% ipython --no-banner

In [1]: import numpy as np

In [2]: import numpy.linalg as la

In [3]: np.set_printoptions(precision=3, suppress=True, linewidth=160, floatmode="fixed")

In [4]: def rd(a):
   ...:     return np.round(a, 3) + 0
   ...: 

In [5]: K = np.loadtxt("x.csv", delimiter=",")

In [6]: K
Out[6]: 
array([[-0.867, -0.414, -0.947],
       [-0.647, -0.345, -0.932],
       [-0.929, -0.414, -0.920],
       [-0.970, -0.508, -0.966],
       [-0.578, -0.188, -0.617],
       [ 0.800,  0.282,  0.778],
       [ 0.867,  0.363,  0.894],
       [ 0.943,  0.501,  0.975],
       [-0.647, -0.291, -0.864],
       [ 0.970,  0.592,  0.992],
       [ 0.943,  0.515,  0.980],
       [ 0.929,  0.617,  0.997],
       [-0.110, -0.129, -0.611],
       [-0.757, -0.336, -0.900],
       [ 0.578,  0.139,  0.397]])

In [7]: hat = K @ la.solve(K.T @ K, K.T)

In [8]: np.allclose(hat @ hat, hat)
Out[8]: True

In [9]: rd(np.trace(hat))
Out[9]: np.float64(3.0)

In [10]: print(rd(la.eigvalsh(hat)))
[0.000 0.000 0.000 0.000 0.000 0.000 0.000 0.000 0.000 0.000 0.000 0.000 1.000 1.000 1.000]

In [11]: Xs = (K - K.mean(axis=0)) / K.std(axis=0)

In [12]: print(rd(Xs.std(axis=0)))
[1.000 1.000 1.000]

In [13]: beta = la.lstsq(np.delete(Xs, 1, axis=1), Xs[:, 1])[0]

In [14]: rd(beta)
Out[14]: array([0.387, 0.600])

In [15]: rng = np.random.default_rng(1349)

In [16]: lab = rng.permutation(3)

In [17]: M2 = K[:, lab] * rng.choice([-1, 1], 3)

In [18]: M2
Out[18]: 
array([[-0.947, -0.414, -0.867],
       [-0.932, -0.345, -0.647],
       [-0.920, -0.414, -0.929],
       [-0.966, -0.508, -0.970],
       [-0.617, -0.188, -0.578],
       [ 0.778,  0.282,  0.800],
       [ 0.894,  0.363,  0.867],
       [ 0.975,  0.501,  0.943],
       [-0.864, -0.291, -0.647],
       [ 0.992,  0.592,  0.970],
       [ 0.980,  0.515,  0.943],
       [ 0.997,  0.617,  0.929],
       [-0.611, -0.129, -0.110],
       [-0.900, -0.336, -0.757],
       [ 0.397,  0.139,  0.578]])

In [19]: Uu, _, vt = la.svd(K.T @ M2)

In [20]: rd(la.lstsq(K, M2)[0])
Out[20]: 
array([[0.000, 0.000, 1.000],
       [0.000, 1.000, 0.000],
       [1.000, 0.000, 0.000]])

In [21]: lab
Out[21]: array([2, 1, 0])
